$ python3 -q
>>> import numpy as np
>>> np.set_printoptions(suppress=True, linewidth=120)
>>> M = np.loadtxt("block1.csv", delimiter=",")
>>> M
array([[ -0.23, -19.29,   2.42,  -0.07, -11.28,  -0.51,   0.36,  -1.39,   1.01],
       [ -0.87,   9.98,   0.06,   0.26, -10.3 ,  -0.13,   2.7 ,  -7.48,   0.71],
       [ -0.41,   4.93,  -1.87,   0.18,  -5.7 ,  -0.77,   2.51,   3.78,   0.79],
       [ -1.39,   1.37,   1.79,   0.56,   5.92,   1.1 ,  -3.6 ,  -1.61,   1.37],
       [  1.2 ,   9.03,   1.4 ,  -0.39,  -2.93,  -2.27,   3.24,   0.73,   1.66],
       [  2.91,   5.95,  -3.87,  -1.18,   8.11,   0.1 ,  -1.1 ,  -9.  ,   1.43],
       [ -0.13,  -5.04,   0.56,   0.68, -11.86,   0.29,  -5.42,  -0.11,  -0.57],
       [  0.65,  -7.5 ,   1.58,  -0.42,   1.5 ,  -2.13,   2.2 ,  -4.23,  -0.4 ],
       [ -0.66, -13.06,  -5.47,  -0.72,  -5.8 ,   0.92,   3.11,  -1.18,  -1.71],
       [  0.71,  14.31,   1.5 ,   0.46,  -4.42,  -0.63,   0.08,  -3.46,  -2.27],
       [  0.48,  -2.02,   0.27,  -0.02,  -2.45,  -0.69,  -0.18,  -0.75,  -0.7 ],
       [ -0.91, -10.14,   1.6 ,   0.02, -18.61,  -0.81,   2.86,   5.55,  -0.58],
       [  0.58,   1.86,   2.83,   0.96,   1.61,   1.68,  -2.54,  -1.9 ,  -1.08],
       [  0.13,   8.61,  -4.12,  -0.52,  -5.02,   0.74,  -3.04,   0.5 ,   2.07],
       [  0.94, -16.62,  -0.19,   0.34,  -7.38,   1.01,  -0.28,   3.92,   0.45],
       [ -0.8 ,   6.95,  -0.45,   1.19, -15.22,  -0.94,   6.87,   2.16,   1.59],
       [ -0.03,  -4.94,  -2.41,  -0.68,  -3.15,  -1.15,   3.56, -11.81,   1.57],
       [ -0.58,   0.66,  -2.67,   0.19,   3.3 ,  -0.6 ,   4.68,   2.29,   1.55],
       [ -2.41,   9.59,   0.55,  -0.41,  -0.48,   0.64,  -1.27,   1.23,   1.06],
       [  0.27,   5.76,  -2.12,   0.02,  -7.39,   0.04,  -1.36,   2.41,  -1.62],
       [ -2.1 , -14.13,   0.23,  -0.38,   6.83,   0.24,   3.26,  -1.72,  -1.62],
       [ -1.47, -10.64,   3.03,   0.52,   5.94,   0.68,  -4.7 ,   5.59,  -0.95],
       [ -0.63,  -8.11,   4.33,   0.41,  11.14,  -0.6 ,   5.46,   1.54,  -0.88],
       [  0.95,   7.12,   4.3 ,   0.31, -11.19,  -0.93,  -3.41,   2.06,   1.38],
       [  1.29,  15.75,  -0.84,  -0.11,  10.97,  -1.14,  -0.75,   7.69,  -0.17],
       [  0.06,   3.25,  -3.83,   0.74,  -4.94,   0.93,  -4.59,   0.86,  -1.2 ],
       [ -0.05,   4.37,  -2.14,   0.2 ,   7.41,  -0.12,  -5.35,  -2.1 ,   0.51],
       [ -2.12,  -9.26,  -0.12,   0.05,   2.54,  -1.6 ,   0.8 ,   2.23,   1.07],
       [  0.31,   1.05,  -0.01,  -0.11,  -8.04,   0.07,   1.12,   1.64,   0.03],
       [ -3.11,  -6.49,   0.27,   0.1 ,  -2.95,  -1.3 ,   1.83,  -1.11,   1.92],
       [  3.21,  11.31,  -0.74,   0.39, -12.9 ,  -0.27,  -1.24,   1.92,   1.03],
       [  0.32,  14.23,  -0.02,   0.42,  -4.26,   0.23,  -0.54,  -3.22,  -1.49],
       [  1.39,  -3.71,   1.76,   0.51,  -0.53,   0.75,   0.67, -14.45,  -0.81],
       [ -0.54,   4.6 ,   2.79,  -1.14,  -4.94,   0.86,   0.35,   1.12,   2.27],
       [  1.75,  -0.59,  -0.45,   0.14,   1.99,  -1.05,   5.45,   9.56,  -2.33],
       [ -1.3 ,   4.51,   0.28,  -0.84,  10.37,   0.32,  -1.57,   6.18,   0.46]])
>>> d = np.linalg.norm(M[:, None] - M[None], axis=-1)
>>> (d + 1e9 * np.eye(36)).round(6).argmin(axis=1)
array([14, 31, 19, 12, 33, 26, 28, 29, 14, 31, 29,  6,  3, 19,  0, 30, 32, 34,  4,  2, 27, 27, 20, 30, 35, 19,  3, 29,
        2, 10, 23,  9, 16, 28, 17,  3])
>>> np.flatnonzero(d[14] < d.mean() / 2)
array([ 0, 14])
>>> np.linalg.matrix_rank(d ** 2)
np.int64(11)
>>> round(np.linalg.norm(M[2] - M[17]), 2)
np.float64(10.37)
>>> round(float(np.linalg.norm(M, 2)), 2)
54.58
>>> round(float(M[2] @ M[17]), 2)
11.8
>>> np.linalg.norm(M, axis=1).argmax()
np.int64(0)
>>> round(float(np.linalg.norm(M, "nuc")), 2)
186.08
>>> np.round(np.linalg.norm(M[2], 1), 2), round(float(np.linalg.norm(M[2], np.inf)), 2)
(np.float64(20.94), 5.7)
>>> np.round(np.linalg.norm(M, axis=0), 2)
array([ 8.03, 54.34, 13.72,  3.26, 47.38,  5.69, 18.86, 29.37,  7.91])
>>> x = np.array([2, 0, 0, 0, 2, 1, -1, 0, -2])
>>> (M @ x).argmax()
np.int64(24)
>>> np.sign((M @ x).round(6))
array([-1., -1., -1.,  1., -1.,  1., -1.,  1., -1., -1., -1., -1.,  1., -1., -1., -1., -1., -1., -1., -1.,  1.,  1.,
        1., -1.,  1., -1.,  1., -1., -1., -1., -1., -1.,  1., -1.,  1.,  1.])
>>> np.linalg.norm(M @ x) <= np.linalg.norm(M, 2) * np.linalg.norm(x) + 1e-9
np.True_
>>> M @ np.eye(9)[8]
array([ 1.01,  0.71,  0.79,  1.37,  1.66,  1.43, -0.57, -0.4 , -1.71, -2.27, -0.7 , -0.58, -1.08,  2.07,  0.45,  1.59,
        1.57,  1.55,  1.06, -1.62, -1.62, -0.95, -0.88,  1.38, -0.17, -1.2 ,  0.51,  1.07,  0.03,  1.92,  1.03, -1.49,
       -0.81,  2.27, -2.33,  0.46])
>>> arr = np.load("x.npy")
>>> arr
array([[ 10.82, -15.19, -15.58,  -4.57,  -4.6 ,   5.7 , -14.49,  -4.52,  14.92,   0.4 ,  14.25,   1.5 , -11.43,
        -14.67,  14.73],
       [ 10.82, -15.94, -15.71,  -3.7 ,  -6.05,   5.73, -14.73,  -4.8 ,  15.04,  -0.49,  13.67,   0.2 , -14.29,
        -15.23,  14.79],
       [  9.68, -13.68, -14.56,  -5.31,  -4.46,   3.29, -15.52,  -3.86,  15.78,   0.51,  14.16,  -0.99, -15.66,
        -14.03,  15.03],
       [  9.67, -16.61, -13.99,  -6.01,  -6.83,   5.22, -16.64,  -4.7 ,  15.97,  -0.44,  15.68,  -0.38, -16.49,
        -14.16,  14.35],
       [  9.59, -14.51, -15.16,  -4.81,  -6.48,   4.71, -16.17,  -3.38,  15.43,   0.2 ,  15.48,   1.32, -14.72,
        -15.21,  14.96],
       [  7.55, -14.18, -14.78,  -5.08,  -4.48,   5.31, -14.28,  -5.81,  16.1 ,  -0.2 ,  13.15,   0.9 , -14.29,
        -13.43,  16.12],
       [  9.65, -14.07, -15.93,  -3.54,  -3.07,   6.09, -15.27,  -3.34,  15.19,  -2.05,  15.09,  -1.01, -13.06,
        -17.01,  15.4 ],
       [  8.62, -15.53, -15.15,  -5.39,  -6.98,   4.74, -17.28,  -4.4 ,  15.32,  -0.66,  14.46,   0.78, -16.05,
        -14.55,  15.82],
       [  9.1 , -14.17, -16.49,  -2.59,  -5.37,   5.7 , -17.27,  -3.43,  14.04,  -1.26,  14.56,  -1.14, -14.24,
        -15.34,  14.97],
       [ 11.92, -14.66, -15.66,  -4.89,  -4.67,   3.08, -16.42,  -5.01,  15.28,  -0.73,  14.55,  -0.57, -16.6 ,
        -14.78,  12.7 ],
       [ 10.95, -16.03, -15.35,  -4.95,  -2.59,   3.99, -12.83,  -5.4 ,  15.93,  -0.36,  16.64,  -0.66, -15.64,
        -15.24,  15.34],
       [ 10.52, -15.27, -14.3 ,  -5.57,  -3.31,   4.9 , -15.73,  -5.25,  12.76,  -1.3 ,  16.67,  -0.05, -14.99,
        -15.38,  15.2 ],
       [ 10.87, -16.45, -13.8 ,  -2.85,  -5.76,   2.67, -15.56,  -3.83,  14.96,  -0.12,  14.98,   0.13, -15.8 ,
        -16.  ,  14.4 ],
       [  8.57, -15.22, -15.25,  -4.2 ,  -4.92,   6.01, -15.24,  -6.96,  15.7 ,   0.55,  16.29,  -0.94, -15.78,
        -14.66,  16.87],
       [  9.67, -14.39, -14.14,  -6.12,  -4.77,   5.94, -16.37,  -5.94,  14.47,  -2.45,  16.38,  -0.52, -15.29,
        -15.63,  15.8 ],
       [ 11.38, -15.93, -14.66,  -4.11,  -5.51,   4.72, -14.56,  -4.64,  15.77,   0.9 ,  16.43,  -0.82, -14.99,
        -14.14,  15.72],
       [ 11.29, -15.23, -13.95,  -3.93,  -4.22,   4.85, -14.61,  -4.53,  15.36,   0.98,  14.92,   0.99, -14.66,
        -16.4 ,  16.  ],
       [  9.59, -14.68, -16.07,  -4.46,  -5.29,   4.71, -16.2 ,  -6.71,  13.8 ,  -0.35,  18.07,   0.76, -13.63,
        -13.61,  14.9 ],
       [ 11.09, -13.77, -16.16,  -4.93,  -6.04,   5.76, -14.48,  -4.4 ,  16.69,  -1.75,  16.82,  -1.13, -14.42,
        -12.92,  14.65],
       [  8.54, -14.58, -14.38,  -5.48,  -5.45,   5.53, -15.06,  -4.98,  15.68,   1.4 ,  13.6 ,   0.03, -14.24,
        -15.76,  16.11],
       [  9.69, -16.09, -12.92,  -4.18,  -6.01,   3.46, -15.02,  -5.33,  13.76,   0.1 ,  12.97,   0.71, -13.03,
        -15.68,  14.69],
       [  8.77, -16.82, -15.68,  -3.56,  -5.56,   6.1 , -15.35,  -4.61,  15.62,   0.46,  14.31,  -0.94, -15.11,
        -14.9 ,  14.69],
       [  9.8 , -14.58, -14.8 ,  -5.57,  -3.63,   5.44, -14.27,  -3.47,  15.54,   1.08,  16.15,  -1.39, -16.06,
        -14.9 ,  14.2 ],
       [  6.28, -14.08, -14.36,  -5.89,  -5.58,   4.93, -13.17,  -5.1 ,  14.84,  -1.36,  15.14,   1.29, -13.65,
        -15.64,  14.8 ],
       [  9.6 , -16.67, -15.64,  -4.49,  -5.57,   5.27, -14.81,  -4.91,  13.38,   0.11,  15.04,   0.73, -14.75,
        -15.36,  16.9 ],
       [  9.99, -13.32, -14.2 ,  -4.88,  -5.13,   5.73, -14.21,  -5.09,  15.24,   0.52,  16.96,  -1.69, -15.6 ,
        -16.65,  14.97],
       [  9.54, -14.63, -14.76,  -4.81,  -6.55,   6.59, -12.83,  -5.61,  14.84,   0.52,  15.74,  -0.95, -15.47,
        -14.13,  15.02],
       [ 10.64, -15.4 , -14.92,  -4.84,  -3.74,   6.13, -14.73,  -5.65,  16.77,  -1.53,  15.38,   1.39, -15.65,
        -14.24,  14.38]])
>>> W = np.array([[3, 0, -2, 2, 3],
...     [2, -3, -2, -1, -2],
...     [-3, 1, 0, -1, 3],
...     [1, -3, 0, 3, 0],
...     [-3, 1, 3, 1, 1],
...     [-2, -3, 0, 3, -1],
...     [-2, 0, -2, -3, 0],
...     [0, -1, -2, -3, 3],
...     [0, -3, 2, 2, 3],
...     [1, -1, 0, 2, -2],
...     [1, 0, 1, -1, -2],
...     [0, -2, 0, 3, -3],
...     [0, 2, -2, 1, -1],
...     [-3, 2, -2, 3, -3],
...     [2, 1, 0, 2, -1]])
>>> coef = np.array([-1, -3, -1, 1, 0])
>>> H = np.maximum(arr @ W + coef, 0)
>>> (H > 0).astype(int)
array([[1, 0, 1, 1, 1],
       [1, 0, 1, 1, 1],
       [1, 0, 1, 1, 1],
       [1, 0, 1, 1, 1],
       [1, 0, 1, 1, 1],
       [1, 0, 1, 1, 1],
       [1, 0, 1, 1, 1],
       [1, 0, 1, 1, 1],
       [1, 0, 1, 1, 1],
       [1, 0, 1, 1, 1],
       [1, 0, 1, 1, 1],
       [1, 0, 1, 1, 1],
       [1, 0, 1, 1, 1],
       [1, 0, 1, 1, 1],
       [1, 0, 1, 1, 1],
       [1, 0, 1, 1, 1],
       [1, 0, 1, 1, 1],
       [1, 0, 1, 1, 1],
       [1, 0, 1, 1, 1],
       [1, 0, 1, 1, 1],
       [1, 0, 1, 1, 1],
       [1, 0, 1, 1, 1],
       [1, 0, 1, 1, 1],
       [1, 0, 1, 1, 1],
       [1, 0, 1, 1, 1],
       [1, 0, 1, 1, 1],
       [1, 0, 1, 1, 1],
       [1, 0, 1, 1, 1]])
>>> W2 = np.array([[6, 4, 8], [5, 4, 9], [5, 9, 2], [2, 6, 3], [3, 2, 1]])
>>> (H @ W2).round(6).argmax(axis=1)
array([1, 1, 1, 1, 1, 1, 1, 1, 1, 1, 1, 1, 1, 1, 1, 1, 1, 1, 1, 1, 1, 1, 1, 1, 1, 1, 1, 1])
>>> W @ W2
array([[ 21,  12,  29],
       [-21, -32, -20],
       [ -6,  -8, -15],
       [ -3,  10, -10],
       [  7,  27,  -5],
       [-24,  -4, -35],
       [-28, -44, -29],
       [-12, -34, -19],
       [  8,  24, -14],
       [ -1,   8,   3],
       [  3,   3,   5],
       [-13,   4, -12],
       [ -1,  -6,  16],
       [-21, -10,  -4],
       [ 18,  22,  30]])
